$ ipython --no-banner

In [1]: import numpy as np

In [2]: import numpy.linalg as la

In [3]: np.set_printoptions(suppress=True, linewidth=160)

In [4]: J = np.load("a.npy")

In [5]: print(J)
[[ 3  1  1 -1  0  0  3]
 [ 1  1  0 -1  3  1  2]
 [ 3  1  0 -1  3  0  0]
 [ 0  2  2 -2  1  1  0]
 [ 2  1  3 -1  2  0  2]
 [ 2  0  1  0  3  3  1]
 [ 2  3  2 -3  0  0  0]
 [ 2  0  0  0  0  0  3]
 [ 3  2  0 -2  1  3  2]
 [ 1  1  3 -1  3  0  2]]

In [6]: # rows and columns are dependent

In [7]: print(np.abs(np.diag(la.qr(J)[1])) > 1e-9)
[ True  True  True False  True  True  True]

In [8]: print(np.round(np.trace(la.pinv(J) @ J), 2))
6.0

In [9]: print(la.lstsq(J[:-1].T, J[-1])[2])
6

In [10]: print(np.argsort(-la.norm(J, axis=0).round(6), kind="stable")[:3])
[0 4 6]

In [11]: print(la.cond(J) > 100)
True

In [12]: print(la.matrix_rank(J, rtol=0.1))
6

In [13]: U, sigma, Vt = la.svd(J)

In [14]: evecs = Vt[:(sigma > 1e-8).sum()]

In [15]: rng = np.random.default_rng(620118)

In [16]: vec = J[8] + 4 * J[6] + rng.integers(2) * np.eye(7)[1]

In [17]: print(vec)
[ 11.  14.   8. -14.   1.   3.   2.]

In [18]: print(np.round(np.diag(evecs.T @ evecs), 2))
[1.  0.5 1.  0.5 1.  1.  1. ]

In [19]: print(np.allclose(evecs.T @ evecs @ vec, vec))
True

In [20]: print(np.round(evecs.T @ evecs, 2) + 0)
[[ 1.   0.   0.   0.   0.   0.   0. ]
 [ 0.   0.5  0.  -0.5  0.   0.   0. ]
 [ 0.   0.   1.   0.   0.   0.   0. ]
 [ 0.  -0.5  0.   0.5  0.   0.   0. ]
 [ 0.   0.   0.   0.   1.   0.   0. ]
 [ 0.   0.   0.   0.   0.   1.   0. ]
 [ 0.   0.   0.   0.   0.   0.   1. ]]

In [21]: print(la.matrix_rank(np.vstack([J, vec])))
6

In [22]: print(round(la.norm(vec - evecs.T @ evecs @ vec), 2))
0.0

In [23]: f = np.array([1, 4])

In [24]: print(np.array([np.convolve(row, f, "same") for row in J]))
[[  3  13   5   3  -4   0   3]
 [  1   5   4  -1  -1  13   6]
 [  3  13   4  -1  -1  12   0]
 [  0   2  10   6  -7   5   4]
 [  2   9   7  11  -2   8   2]
 [  2   8   1   4   3  15  13]
 [  2  11  14   5 -12   0   0]
 [  2   8   0   0   0   0   3]
 [  3  14   8  -2  -7   7  14]
 [  1   5   7  11  -1  12   2]]

In [25]: print(np.cross(J[1, :3], J[9, :3]))
[ 3 -3  0]

In [26]: print(np.polyval(f, J[1]))
[5 5 4 3 7 5 6]

In [27]: other = J[0, 0] * J[1:] - np.outer(J[1:, 0], J[0])

In [28]: print(other)
[[ 0  2 -1 -2  9  3  3]
 [ 0  0 -3  0  9  0 -9]
 [ 0  6  6 -6  3  3  0]
 [ 0  1  7 -1  6  0  0]
 [ 0 -2  1  2  9  9 -3]
 [ 0  7  4 -7  0  0 -6]
 [ 0 -2 -2  2  0  0  3]
 [ 0  3 -3 -3  3  9 -3]
 [ 0  2  8 -2  9  0  3]]

In [29]: print(np.flatnonzero(~other.round(6).any(axis=1)))
[]

In [30]: print(np.round(J[:, 0] / J[0, 0], 2))
[1.   0.33 1.   0.   0.67 0.67 0.67 0.67 1.   0.33]

In [31]: X = np.loadtxt("w.csv", delimiter=",")

In [32]: print(X)
[[ -9.  -4.   3.  -9.  -8.  -2.  -6.]
 [ -7.   2.   2.   4.  -3.  -5.   0.]
 [ -2.   5.   5.  -4.   0.  -2.   4.]
 [ -3.  -1.  -9.  -8.  -3.   5.  -9.]
 [ -5.   2.   9.  -7.  -8.  -4.  -2.]
 [ -7.   1.   7.   9.   1.   9.  -9.]
 [ -5.  -4.  -1.   8.  -6.   8.  -3.]
 [ -9.  -7.  -2.  -3.   9.  -3.   8.]
 [  0.   5.  -6.   7.   1.   8.  -7.]
 [  5.  -8.  -1. -17.  -2.   8.  -6.]]

In [33]: z = rng.permutation(7)

In [34]: other = X[:, z] * rng.choice([-1, 1], 7)

In [35]: print(other)
[[-6. -8.  9.  9.  4. -3. -2.]
 [ 0. -3. -4.  7. -2. -2. -5.]
 [ 4.  0.  4.  2. -5. -5. -2.]
 [-9. -3.  8.  3.  1.  9.  5.]
 [-2. -8.  7.  5. -2. -9. -4.]
 [-9.  1. -9.  7. -1. -7.  9.]
 [-3. -6. -8.  5.  4.  1.  8.]
 [ 8.  9.  3.  9.  7.  2. -3.]
 [-7.  1. -7. -0. -5.  6.  8.]
 [-6. -2. 17. -5.  8.  1.  8.]]

In [36]: U, _, Vt = la.svd(X.T @ other)

In [37]: print(np.round(U @ Vt, 2) + 0)
[[ 0.  0.  0. -1.  0.  0.  0.]
 [ 0.  0.  0.  0. -1.  0.  0.]
 [ 0.  0.  0.  0.  0. -1.  0.]
 [ 0.  0. -1.  0.  0.  0.  0.]
 [ 0.  1.  0.  0.  0.  0.  0.]
 [ 0.  0.  0.  0.  0.  0.  1.]
 [ 1.  0.  0.  0.  0.  0.  0.]]

In [38]: print(np.round(la.lstsq(X, other)[0], 2) + 0)
[[ 0.  0.  0. -1.  0.  0.  0.]
 [ 0.  0.  0.  0. -1.  0.  0.]
 [ 0.  0.  0.  0.  0. -1.  0.]
 [ 0.  0. -1.  0.  0.  0.  0.]
 [ 0.  1.  0.  0.  0.  0.  0.]
 [ 0.  0.  0.  0.  0.  0.  1.]
 [ 1.  0.  0.  0.  0.  0.  0.]]
